% ipython --no-banner

In [1]: import numpy as np

In [2]: import numpy.linalg as la

In [3]: np.set_printoptions(precision=2, suppress=True, linewidth=160, legacy="1.25")

In [4]: rd = lambda a: np.round(a, 2) + 0

In [5]: E = np.array([[1, 1, -1, -1, -1, -1, 1, 1],
   ...:     [1, 1, 1, 1, 1, 1, 1, 1],
   ...:     [1, -1, 1, -1, -1, 1, -1, 1]])

In [6]: def softmax(z):
   ...:     e = np.exp(z - z.max(axis=-1, keepdims=True))
   ...:     return e / e.sum(axis=-1, keepdims=True)
   ...: 

In [7]: rd(softmax(E[0]))
Out[7]: array([0.22, 0.22, 0.03, 0.03, 0.03, 0.03, 0.22, 0.22])

In [8]: rd(softmax(E).sum(axis=1))
Out[8]: array([1., 1., 1.])

In [9]: scores = E @ E.T / np.sqrt(8)

In [10]: rd(softmax(scores))
Out[10]: 
array([[0.89, 0.05, 0.05],
       [0.05, 0.89, 0.05],
       [0.05, 0.05, 0.89]])

In [11]: rd(softmax(scores)[0] @ E)
Out[11]: array([ 1.  ,  0.89, -0.79, -0.89, -0.89, -0.79,  0.89,  1.  ])

In [12]: other = E / la.norm(E, axis=1)
Traceback (most recent call last):
  Cell In[12], line 1
    other = E / la.norm(E, axis=1)
ValueError: operands could not be broadcast together with shapes (3,8) (3,) 


In [13]: other = E / la.norm(E, axis=1, keepdims=True)

In [14]: cov = other @ other.T

In [15]: np.argwhere(np.triu(np.abs(cov) > 0.95, 1))
Out[15]: array([], shape=(0, 2), dtype=int64)

In [16]: u = np.array([0, -2, 0])

In [17]: np.cross(E[2, :3], E[0, :3])
Out[17]: array([0, 2, 2])

In [18]: np.array([np.convolve(row, u, "same") for row in E])
Out[18]: 
array([[-2, -2,  2,  2,  2,  2, -2, -2],
       [-2, -2, -2, -2, -2, -2, -2, -2],
       [-2,  2, -2,  2,  2, -2,  2, -2]])

In [19]: np.correlate(E[2], E[0], "full")
Out[19]: array([ 1,  0, -1,  0, -3,  0,  3,  0,  3,  0, -3,  0, -1,  0,  1])

In [20]: rng = np.random.default_rng(1820)

In [21]: other = E + rng.integers(-2, 3, (3, 1)) @ rng.integers(-2, 3, (1, 8))

In [22]: other
Out[22]: 
array([[ 1,  3,  1,  1,  1, -3,  2,  3],
       [ 1, -3, -3, -3, -3,  5, -1, -3],
       [ 1,  1,  3,  1,  1, -1,  0,  3]])

In [23]: other - E
Out[23]: 
array([[ 0,  2,  2,  2,  2, -2,  1,  2],
       [ 0, -4, -4, -4, -4,  4, -2, -4],
       [ 0,  2,  2,  2,  2, -2,  1,  2]])

In [24]: rd(la.svd(other - E, compute_uv=False))
Out[24]: array([12.25,  0.  ,  0.  ])

In [25]: Uu, sig = la.svd(other)
Traceback (most recent call last):
  Cell In[25], line 1
    Uu, sig = la.svd(other)
ValueError: too many values to unpack (expected 2)


In [26]: Uu, sig, VT = la.svd(other, full_matrices=False)

In [27]: np.allclose(Uu * sig @ VT, other)
Out[27]: True

In [28]: rd(Uu.T @ Uu)
Out[28]: 
array([[1., 0., 0.],
       [0., 1., 0.],
       [0., 0., 1.]])

In [29]: Uu.shape, sig.shape, VT.shape
Out[29]: ((3, 3), (3,), (3, 8))

In [30]: rd(np.cumsum(sig ** 2) / np.sum(sig ** 2))
Out[30]: array([0.89, 0.95, 1.  ])

In [31]: rd(sig)
Out[31]: array([10.75,  2.83,  2.56])

In [32]: rd(np.abs(VT[0]))
Out[32]: array([0.01, 0.39, 0.37, 0.3 , 0.3 , 0.54, 0.17, 0.46])
